% ipython --no-banner

In [1]: import numpy as np

In [2]: np.set_printoptions(precision=2, suppress=True, linewidth=140, legacy="1.25")

In [3]: def rnd(a):
   ...:     return np.round(a, 2) + 0
   ...: 

In [4]: J = np.load("dump.npy")

In [5]: print(J)
[[8 2]
 [2 2]]

In [6]: w, evecs = np.linalg.eigh(J)

In [7]: print(rnd(evecs.T @ J @ evecs))
[[1.39 0.  ]
 [0.   8.61]]

In [8]: print(rnd(np.abs(evecs[:, -1])))
[0.96 0.29]

In [9]: print(w.sum(), np.trace(J))
10.0 10

In [10]: print(rnd(np.linalg.eigvalsh(J + -3 * np.eye(2))))
[-1.61  5.61]

In [11]: other = J[0, 0] * J[1:] - np.outer(J[1:, 0], J[0])

In [12]: print(other)
[[ 0 12]]

In [13]: print(J[:, 0] / J[0, 0])
[1.   0.25]

In [14]: U, sig, Vh = np.linalg.svd(J, full_matrices=False)

In [15]: print(rnd(np.sqrt((sig ** 2).sum())), rnd(np.linalg.norm(J)))
8.72 8.72

In [16]: print(np.abs(U[:, 0]).round(6).argmax())
0

In [17]: print(np.allclose(U * sig @ Vh, J))
True

In [18]: print(rnd(sig / sig[0]))
[1.   0.16]

In [19]: print(rnd(U.T @ J @ Vh.T))
[[8.61 0.  ]
 [0.   1.39]]

In [20]: print(U.shape, sig.shape, Vh.shape)
(2, 2) (2,) (2, 2)

In [21]: print((sig > 1e-8).sum())
2

In [22]: print(rnd(Vh @ Vh.T))
[[1. 0.]
 [0. 1.]]

In [23]: w, evecs = np.linalg.eig(J)

In [24]: print(rnd(np.prod(w)))
12.0

In [25]: print(rnd(np.sort(np.linalg.eigvals(np.linalg.inv(J)))))
[0.12 0.72]

In [26]: F = np.array([[1, 1, 1, 1, -1, -1, -1, -1],
    ...:     [1, -1, 1, -1, 1, -1, 1, -1],
    ...:     [1, 1, -1, -1, -1, -1, 1, 1],
    ...:     [1, -1, -1, 1, -1, 1, 1, -1]])

In [27]: def softmax(z):
    ...:     e = np.exp(z - z.max(axis=-1, keepdims=True))
    ...:     return e / e.sum(axis=-1, keepdims=True)
    ...: 

In [28]: print(rnd(softmax(10 * F[1])))
[0.25 0.   0.25 0.   0.25 0.   0.25 0.  ]

In [29]: print(rnd(softmax(F[1] + 3)))
[0.22 0.03 0.22 0.03 0.22 0.03 0.22 0.03]

In [30]: scores = F @ F.T / np.sqrt(8)

In [31]: print(rnd(softmax(scores)[1] @ F))
[ 1.  -0.8  0.8 -0.8  0.7 -0.9  0.9 -0.9]

In [32]: print(softmax(scores).round(6).argmax(axis=1))
[0 1 2 3]

In [33]: print(rnd(softmax(scores)))
[[0.85 0.05 0.05 0.05]
 [0.05 0.85 0.05 0.05]
 [0.05 0.05 0.85 0.05]
 [0.05 0.05 0.05 0.85]]

In [34]: other = np.array([[2, 1, 0],
    ...:     [2, 1, 1],
    ...:     [2, 1, 2],
    ...:     [2, 1, 2],
    ...:     [2, 1, 0],
    ...:     [1, 0, 1],
    ...:     [0, 0, 0],
    ...:     [1, 1, 1]])

In [35]: print(np.linalg.matrix_rank(F @ other))
3

In [36]: U, sig, Vh = np.linalg.svd(F, full_matrices=False)

In [37]: print(rnd(np.sqrt((sig ** 2).sum())), rnd(np.linalg.norm(F)))
5.66 5.66

In [38]: print((sig > 1e-8).sum())
4

In [39]: print(rnd(Vh @ Vh.T))
[[1. 0. 0. 0.]
 [0. 1. 0. 0.]
 [0. 0. 1. 0.]
 [0. 0. 0. 1.]]

In [40]: print(rnd(sig))
[2.83 2.83 2.83 2.83]

In [41]: print(U.shape, sig.shape, Vh.shape)
(4, 4) (4,) (4, 8)
